$ python3 -q
>>> import numpy as np
>>> np.set_printoptions(suppress=True, linewidth=120)
>>> K = np.array([[5.0, 1.0, 0.0, 0.0, 0.0, 0.0, 0.0, 0.0],
...     [0.0, 5.0, 1.0, 0.0, 0.0, 0.0, 0.0, 0.0],
...     [0.0, 0.0, 5.0, 1.0, 0.0, 0.0, 0.0, 0.0],
...     [0.0, 0.0, 0.0, 5.0, 1.0, 0.0, 0.0, 0.0],
...     [0.0, 0.0, 0.0, 0.0, 5.0, 1.0, 0.0, 0.0],
...     [0.0, 0.0, 0.0, 0.0, 0.0, 5.0, 1.0, 0.0],
...     [0.0, 0.0, 0.0, 0.0, 0.0, 0.0, 5.0, 1.0],
...     [0.0, 0.0, 0.0, 0.0, 0.0, 0.0, 0.0, 5.0]])
>>> # triangular
>>> vec = np.array([1, -6, -6, -8, 2, -8, -2, 8])
>>> y = K @ vec
>>> y
array([ -1., -36., -38., -38.,   2., -42.,  -2.,  40.])
>>> print(np.round(np.linalg.solve(K, y + K[:, 7]), 3))
[ 1. -6. -6. -8.  2. -8. -2.  9.]
>>> np.round(np.linalg.solve(K, y), 3)
array([ 1., -6., -6., -8.,  2., -8., -2.,  8.])
>>> np.round(np.linalg.solve(K, -2 * y), 3)
array([ -2.,  12.,  12.,  16.,  -4.,  16.,   4., -16.])
>>> np.round(np.linalg.solve(K, K[:, 1]), 3)
array([0., 1., 0., 0., 0., 0., 0., 0.])
>>> O, Rm = np.linalg.qr(K)
>>> O.T @ O
array([[1., 0., 0., 0., 0., 0., 0., 0.],
       [0., 1., 0., 0., 0., 0., 0., 0.],
       [0., 0., 1., 0., 0., 0., 0., 0.],
       [0., 0., 0., 1., 0., 0., 0., 0.],
       [0., 0., 0., 0., 1., 0., 0., 0.],
       [0., 0., 0., 0., 0., 1., 0., 0.],
       [0., 0., 0., 0., 0., 0., 1., 0.],
       [0., 0., 0., 0., 0., 0., 0., 1.]])
>>> print(abs(Rm[0, 0]), np.round(np.linalg.norm(K[:, 0]), 3))
5.0 5.0
>>> np.abs(np.diag(Rm))
array([5., 5., 5., 5., 5., 5., 5., 5.])
>>> O @ Rm
array([[5., 1., 0., 0., 0., 0., 0., 0.],
       [0., 5., 1., 0., 0., 0., 0., 0.],
       [0., 0., 5., 1., 0., 0., 0., 0.],
       [0., 0., 0., 5., 1., 0., 0., 0.],
       [0., 0., 0., 0., 5., 1., 0., 0.],
       [0., 0., 0., 0., 0., 5., 1., 0.],
       [0., 0., 0., 0., 0., 0., 5., 1.],
       [0., 0., 0., 0., 0., 0., 0., 5.]])
>>> print(np.trace(O @ O.T))
8.0
>>> np.prod(np.diag(K)), round(np.linalg.det(K), 3)
(np.float64(390625.0), np.float64(390625.0))
>>> np.round(np.sort(np.linalg.eigvals(K)), 3)
array([5., 5., 5., 5., 5., 5., 5., 5.])
>>> np.linalg.matrix_rank(K - K[0, 0] * np.eye(8))
np.int64(7)
>>> F = np.load("data.npy")
>>> print(F)
[[0 0 0 0 1]
 [0 0 1 0 0]
 [1 0 0 0 0]
 [0 1 0 0 0]
 [0 0 0 1 0]]
>>> # rows sum to 1
>>> rng = np.random.default_rng(204014)
>>> z = rng.permutation(8)
>>> out = K[:, z] * rng.choice([-1, 1], 8)
>>> out
array([[-0.,  0., -0., -0.,  5., -1.,  0., -0.],
       [-0.,  0., -0., -0.,  0., -5.,  1., -0.],
       [-0.,  0., -0., -0.,  0., -0.,  5., -1.],
       [-1.,  0., -0., -0.,  0., -0.,  0., -5.],
       [-5.,  0., -0., -1.,  0., -0.,  0., -0.],
       [-0.,  1., -0., -5.,  0., -0.,  0., -0.],
       [-0.,  5., -1., -0.,  0., -0.,  0., -0.],
       [-0.,  0., -5., -0.,  0., -0.,  0., -0.]])
>>> Uu, _, VT = np.linalg.svd(K.T @ out)
>>> z
array([4, 6, 7, 5, 0, 1, 2, 3])
>>> print(np.round(Uu @ VT, 3) + 0)
[[ 0.  0.  0.  0.  1.  0.  0.  0.]
 [ 0.  0.  0.  0.  0. -1.  0.  0.]
 [ 0.  0.  0.  0.  0.  0.  1.  0.]
 [ 0.  0.  0.  0.  0.  0.  0. -1.]
 [-1.  0.  0.  0.  0.  0.  0.  0.]
 [ 0.  0.  0. -1.  0.  0.  0.  0.]
 [ 0.  1.  0.  0.  0.  0.  0.  0.]
 [ 0.  0. -1.  0.  0.  0.  0.  0.]]
>>> np.round(np.linalg.lstsq(K, out)[0], 3) + 0
array([[ 0.,  0.,  0.,  0.,  1.,  0.,  0.,  0.],
       [ 0.,  0.,  0.,  0.,  0., -1.,  0.,  0.],
       [ 0.,  0.,  0.,  0.,  0.,  0.,  1.,  0.],
       [ 0.,  0.,  0.,  0.,  0.,  0.,  0., -1.],
       [-1.,  0.,  0.,  0.,  0.,  0.,  0.,  0.],
       [ 0.,  0.,  0., -1.,  0.,  0.,  0.,  0.],
       [ 0.,  1.,  0.,  0.,  0.,  0.,  0.,  0.],
       [ 0.,  0., -1.,  0.,  0.,  0.,  0.,  0.]])
>>> F.T @ F
array([[1, 0, 0, 0, 0],
       [0, 1, 0, 0, 0],
       [0, 0, 1, 0, 0],
       [0, 0, 0, 1, 0],
       [0, 0, 0, 0, 1]])
>>> np.round(np.linalg.svd(F, compute_uv=False), 3)
array([1., 1., 1., 1., 1.])
>>> np.round(np.linalg.pinv(F), 3)
array([[0., 0., 1., 0., 0.],
       [0., 0., 0., 1., 0.],
       [0., 1., 0., 0., 0.],
       [0., 0., 0., 0., 1.],
       [1., 0., 0., 0., 0.]])
>>> F[:, 2] @ F[:, 1]
np.int64(0)
>>> A = np.load("arr.npy")
>>> A
array([[-0.626, -0.31 ,  1.489, -0.008, -4.484],
       [ 1.318, -0.703,  3.552, -2.088, -1.149],
       [-0.212, -0.205,  4.825, -1.417, -3.742],
       [ 3.822,  1.654,  3.051,  1.454, -4.165],
       [-0.027, -0.44 ,  6.159, -1.799, -2.694],
       [ 3.763,  1.185,  3.535,  2.68 , -2.605],
       [-2.136, -0.987,  4.915, -1.796, -2.676],
       [-0.194,  0.481,  3.488, -2.02 , -1.315],
       [ 1.546,  0.351, -0.482,  0.832, -3.533],
       [ 2.845,  0.15 ,  3.164,  2.79 , -3.089],
       [-0.714,  0.087, -0.997,  0.613, -5.476],
       [-0.904,  1.964,  3.811, -1.508, -2.218],
       [-0.006,  0.383,  1.473,  0.582, -5.692],
       [ 1.434,  2.385,  0.212,  1.037, -3.961],
       [-2.233,  1.708,  1.322,  1.653, -4.019],
       [-1.268, -0.878,  5.535, -1.317, -1.417],
       [ 3.318,  1.191,  0.366,  3.948, -2.364],
       [ 0.22 ,  0.775,  5.137, -0.949, -1.766],
       [-1.356,  1.091,  1.212,  2.025, -3.504],
       [-1.882,  0.767, -0.141,  0.882, -5.521],
       [ 0.152,  0.795,  0.898, -0.277, -3.6  ],
       [ 1.336, -0.312,  5.843, -0.297, -2.042],
       [-1.644, -1.725,  4.028, -2.72 , -1.274],
       [ 1.847,  2.28 ,  1.885,  2.173, -1.26 ]])
>>> out = np.c_[A[:, :1] @ np.array([[3]]), np.array([0, -1, -1, -2, 2, 1, 1, 0, 1, 0, -1, 1, 2, 0, -2, 2, -2, 0, -2, -1, -2, 1, -2, -2])]
>>> print(out.round(3))
[[-1.878  0.   ]
 [ 3.954 -1.   ]
 [-0.636 -1.   ]
 [11.466 -2.   ]
 [-0.081  2.   ]
 [11.289  1.   ]
 [-6.408  1.   ]
 [-0.582  0.   ]
 [ 4.638  1.   ]
 [ 8.535  0.   ]
 [-2.142 -1.   ]
 [-2.712  1.   ]
 [-0.018  2.   ]
 [ 4.302  0.   ]
 [-6.699 -2.   ]
 [-3.804  2.   ]
 [ 9.954 -2.   ]
 [ 0.66   0.   ]
 [-4.068 -2.   ]
 [-5.646 -1.   ]
 [ 0.456 -2.   ]
 [ 4.008  1.   ]
 [-4.932 -2.   ]
 [ 5.541 -2.   ]]
>>> np.round(np.linalg.lstsq(A, out[:, 0])[0], 3) + 0
array([3., 0., 0., 0., 0.])
>>> np.linalg.matrix_rank(out)
np.int64(2)
>>> np.round(np.linalg.norm(np.linalg.qr(A)[0].T @ out, axis=0) ** 2 / ((out ** 2).sum(axis=0) + 1e-12), 3)
array([1.   , 0.166])
